>>> import numpy as np
>>> import numpy.linalg as la
>>> np.set_printoptions(precision=3, suppress=True, linewidth=160, floatmode="fixed")
>>> def rnd(a):
...     return np.round(a, 3) + 0
... 
>>> X = np.load("a.npy")
>>> X
array([[3, 2],
       [2, 2]])
>>> # symmetric, so the eigenvalues are real
>>> w, evecs = la.eigh(X)
>>> np.abs(evecs[:, -1]).round(6).argmax()
np.int64(0)
>>> evecs @ np.diag(w) @ evecs.T
array([[3.000, 2.000],
       [2.000, 2.000]])
>>> rnd(w)
array([0.438, 4.562])
>>> x0 = np.array([2, 3])
>>> h1 = np.maximum(X @ x0, 0)
>>> np.flatnonzero(h1 > 1e-9)
array([0, 1])
>>> print(np.maximum(X @ x0, 0) - np.maximum(-X @ x0, 0))
[12 10]
>>> print(rnd(np.tanh(X @ x0)))
[1.000 1.000]
>>> X.T @ h1
array([56, 44])
>>> print(h1)
[12 10]
>>> Uu, s, vt = la.svd(X)
>>> np.argmax(s[:-1] / (s[1:] + 1e-6)) + 1
np.int64(1)
>>> print(rnd(s))
[4.562 0.438]
>>> B = Uu[:, :1] @ np.diag(s[:1]) @ vt[:1]
>>> print(la.matrix_rank(B))
1
>>> rnd(la.norm(X - B, 2)), rnd(s[1])
(np.float64(0.438), np.float64(0.438))
>>> la.matrix_rank(X, rtol=0.05)
np.int64(2)
>>> rnd(B)
array([[2.834, 2.213],
       [2.213, 1.728]])
>>> rnd(np.abs(X - B).max())
np.float64(0.272)
>>> arr = np.loadtxt("sample17.csv", delimiter=",")
>>> arr
array([[-3.000, -1.000, -2.000,  4.000, -6.000],
       [-3.000, -1.000, -2.000,  0.000, -3.000],
       [-1.000, -2.000, -1.000, -1.000, -1.000],
       [ 0.000,  0.000,  0.000,  0.000,  0.000],
       [ 0.000, -2.000, -1.000,  2.000, -1.000],
       [-2.000,  0.000,  1.000,  0.000, -2.000],
       [-2.000,  2.000,  2.000, -2.000, -1.000],
       [-2.000,  1.000, -1.000,  1.000, -2.000],
       [ 0.000,  0.000,  0.000,  0.000,  0.000],
       [ 0.000, -2.000, -1.000,  2.000, -1.000],
       [-2.000,  4.000,  3.000,  0.000, -3.000],
       [-1.000, -4.000, -2.000,  1.000, -2.000],
       [ 0.000,  0.000,  0.000,  0.000,  0.000],
       [-2.000,  2.000,  2.000, -2.000, -1.000],
       [ 0.000,  0.000,  0.000,  0.000,  0.000],
       [-1.000, -2.000, -1.000, -1.000, -1.000],
       [ 0.000,  0.000,  0.000,  0.000,  0.000],
       [-3.000,  1.000, -1.000,  2.000, -5.000],
       [-2.000,  1.000, -1.000,  1.000, -2.000],
       [-2.000,  4.000,  3.000,  0.000, -3.000],
       [-3.000, -1.000, -2.000,  0.000, -3.000],
       [ 0.000,  0.000,  0.000,  0.000,  0.000],
       [-2.000, -1.000, -2.000,  3.000, -3.000],
       [ 0.000,  0.000,  0.000,  0.000,  0.000],
       [-2.000,  1.000, -1.000,  1.000, -2.000],
       [ 0.000, -2.000, -1.000,  2.000, -1.000],
       [-4.000,  3.000,  1.000, -1.000, -3.000],
       [ 0.000,  0.000,  0.000,  4.000, -3.000],
       [-2.000,  2.000,  2.000,  2.000, -4.000],
       [-1.000, -2.000, -1.000, -1.000, -1.000],
       [ 0.000,  0.000,  0.000,  0.000,  0.000],
       [-5.000, -1.000, -1.000,  0.000, -5.000],
       [-3.000, -1.000, -2.000,  0.000, -3.000]])
>>> # row 8 repeats row 3
>>> B = np.c_[arr[:, :3] @ np.array([[-1, 2, 0], [-3, 0, -1], [3, 1, -3]]), np.array([0, 2, 0, 0, 0, 0, 1, 1, 0, 1, 0, 2, 0, 0, 1, 2, 0, 1, 2, 0, 0, 0, 0, 1, 2, 1, 1, 0, 1, 2, 1, 0, 2])]
>>> B
array([[  0.000,  -8.000,   7.000,   0.000],
       [  0.000,  -8.000,   7.000,   2.000],
       [  4.000,  -3.000,   5.000,   0.000],
       [  0.000,   0.000,   0.000,   0.000],
       [  3.000,  -1.000,   5.000,   0.000],
       [  5.000,  -3.000,  -3.000,   0.000],
       [  2.000,  -2.000,  -8.000,   1.000],
       [ -4.000,  -5.000,   2.000,   1.000],
       [  0.000,   0.000,   0.000,   0.000],
       [  3.000,  -1.000,   5.000,   1.000],
       [ -1.000,  -1.000, -13.000,   0.000],
       [  7.000,  -4.000,  10.000,   2.000],
       [  0.000,   0.000,   0.000,   0.000],
       [  2.000,  -2.000,  -8.000,   0.000],
       [  0.000,   0.000,   0.000,   1.000],
       [  4.000,  -3.000,   5.000,   2.000],
       [  0.000,   0.000,   0.000,   0.000],
       [ -3.000,  -7.000,   2.000,   1.000],
       [ -4.000,  -5.000,   2.000,   2.000],
       [ -1.000,  -1.000, -13.000,   0.000],
       [  0.000,  -8.000,   7.000,   0.000],
       [  0.000,   0.000,   0.000,   0.000],
       [ -1.000,  -6.000,   7.000,   0.000],
       [  0.000,   0.000,   0.000,   1.000],
       [ -4.000,  -5.000,   2.000,   2.000],
       [  3.000,  -1.000,   5.000,   1.000],
       [ -2.000,  -7.000,  -6.000,   1.000],
       [  0.000,   0.000,   0.000,   0.000],
       [  2.000,  -2.000,  -8.000,   1.000],
       [  4.000,  -3.000,   5.000,   2.000],
       [  0.000,   0.000,   0.000,   1.000],
       [  5.000, -11.000,   4.000,   0.000],
       [  0.000,  -8.000,   7.000,   2.000]])
>>> la.matrix_rank(B)
np.int64(4)
